% python3 -q
>>> import numpy as np
>>> from numpy import linalg as LA
>>> np.set_printoptions(precision=2, suppress=True, linewidth=100, sign=" ")
>>> rnd = lambda a: np.round(a, 2) + 0
>>> W0 = np.load("arr.npy")
>>> W0
array([[ 2.31, -1.6 ,  5.46, -3.22, -2.8 ,  2.93],
       [ 2.24, -2.57,  4.1 , -1.38,  1.21,  4.26],
       [-1.91,  1.82,  4.26,  2.7 ,  3.42,  0.25],
       [-1.97,  0.33,  3.96,  2.18,  2.7 , -0.21],
       [ 1.52, -3.25,  3.26, -2.86, -1.83,  3.45],
       [ 1.  , -1.66,  3.95, -1.18, -1.19,  3.96],
       [ 1.26, -1.69,  5.51, -3.19, -2.32,  3.99],
       [ 0.8 , -2.46,  4.35, -1.93, -0.56,  3.3 ],
       [-0.05,  0.  ,  3.81, -0.85, -0.85,  5.37],
       [ 2.31, -3.22,  5.06, -1.64, -2.55,  4.16],
       [-3.54,  1.54,  3.91,  2.94,  4.85, -0.08],
       [-4.09,  0.79,  5.11,  3.28,  4.12, -1.47],
       [-0.52, -1.81,  6.86, -1.69, -0.41,  4.52],
       [-3.96,  0.43,  3.9 ,  1.9 ,  4.86,  1.69],
       [-0.97,  2.36,  5.32,  3.77,  5.02,  0.44],
       [ 0.44, -0.38,  4.02, -2.58, -1.1 ,  3.23],
       [-1.41,  1.66,  2.48,  4.25,  4.12,  0.56],
       [-2.82,  0.81,  4.37,  1.08,  2.67,  0.68],
       [-2.89,  2.42,  5.84,  1.26,  3.32, -1.33],
       [-3.22,  2.15,  4.17,  2.2 ,  2.87,  0.46],
       [ 0.9 , -1.87,  4.91, -3.22, -1.44,  2.19],
       [ 1.37, -0.36,  1.94, -1.97, -1.95,  2.94],
       [-2.87,  0.74,  3.4 ,  0.17,  5.16, -0.12],
       [ 1.61, -0.89,  4.47, -2.57, -1.49,  1.45],
       [ 2.02, -2.82,  5.13, -2.52, -1.77,  3.74],
       [-1.73,  1.16,  3.72,  3.61,  4.57, -0.57],
       [ 0.82, -2.21,  4.22, -3.05, -1.43,  2.89],
       [-2.3 ,  1.6 ,  4.79,  1.87,  5.53,  0.55],
       [ 0.3 , -3.03,  5.8 , -3.34, -2.  ,  4.1 ],
       [ 2.31, -2.18,  3.53, -2.41, -2.24,  3.01],
       [-2.73,  0.67,  3.81,  0.44,  3.48,  0.38],
       [-3.42,  1.32,  3.83,  4.56,  4.79,  1.49]])
>>> B = np.c_[W0[:, :2] @ np.array([[2, 2], [4, 7]]), np.array([0, 2, 1, 1, 0, 0, 1, 3, 1, 2, 0, 1, 1, 1, 3, 2, 2, 2, 0, 0, 3, 2, 3, 1, 0, 3, 3, 1, 1, 1, 2, 1])]
>>> rnd(B)
array([[ -1.78,  -6.58,   0.  ],
       [ -5.8 , -13.51,   2.  ],
       [  3.46,   8.92,   1.  ],
       [ -2.62,  -1.63,   1.  ],
       [ -9.96, -19.71,   0.  ],
       [ -4.64,  -9.62,   0.  ],
       [ -4.24,  -9.31,   1.  ],
       [ -8.24, -15.62,   3.  ],
       [ -0.1 ,  -0.1 ,   1.  ],
       [ -8.26, -17.92,   2.  ],
       [ -0.92,   3.7 ,   0.  ],
       [ -5.02,  -2.65,   1.  ],
       [ -8.28, -13.71,   1.  ],
       [ -6.2 ,  -4.91,   1.  ],
       [  7.5 ,  14.58,   3.  ],
       [ -0.64,  -1.78,   2.  ],
       [  3.82,   8.8 ,   2.  ],
       [ -2.4 ,   0.03,   2.  ],
       [  3.9 ,  11.16,   0.  ],
       [  2.16,   8.61,   0.  ],
       [ -5.68, -11.29,   3.  ],
       [  1.3 ,   0.22,   2.  ],
       [ -2.78,  -0.56,   3.  ],
       [ -0.34,  -3.01,   1.  ],
       [ -7.24, -15.7 ,   0.  ],
       [  1.18,   4.66,   3.  ],
       [ -7.2 , -13.83,   3.  ],
       [  1.8 ,   6.6 ,   1.  ],
       [-11.52, -20.61,   1.  ],
       [ -4.1 , -10.64,   1.  ],
       [ -2.78,  -0.77,   2.  ],
       [ -1.56,   2.4 ,   1.  ]])
>>> LA.matrix_rank(np.c_[W0, B])
np.int64(7)
>>> rnd(LA.norm(B - W0 @ LA.lstsq(W0, B)[0], axis=0))
array([ 0.  ,  0.  ,  5.59])
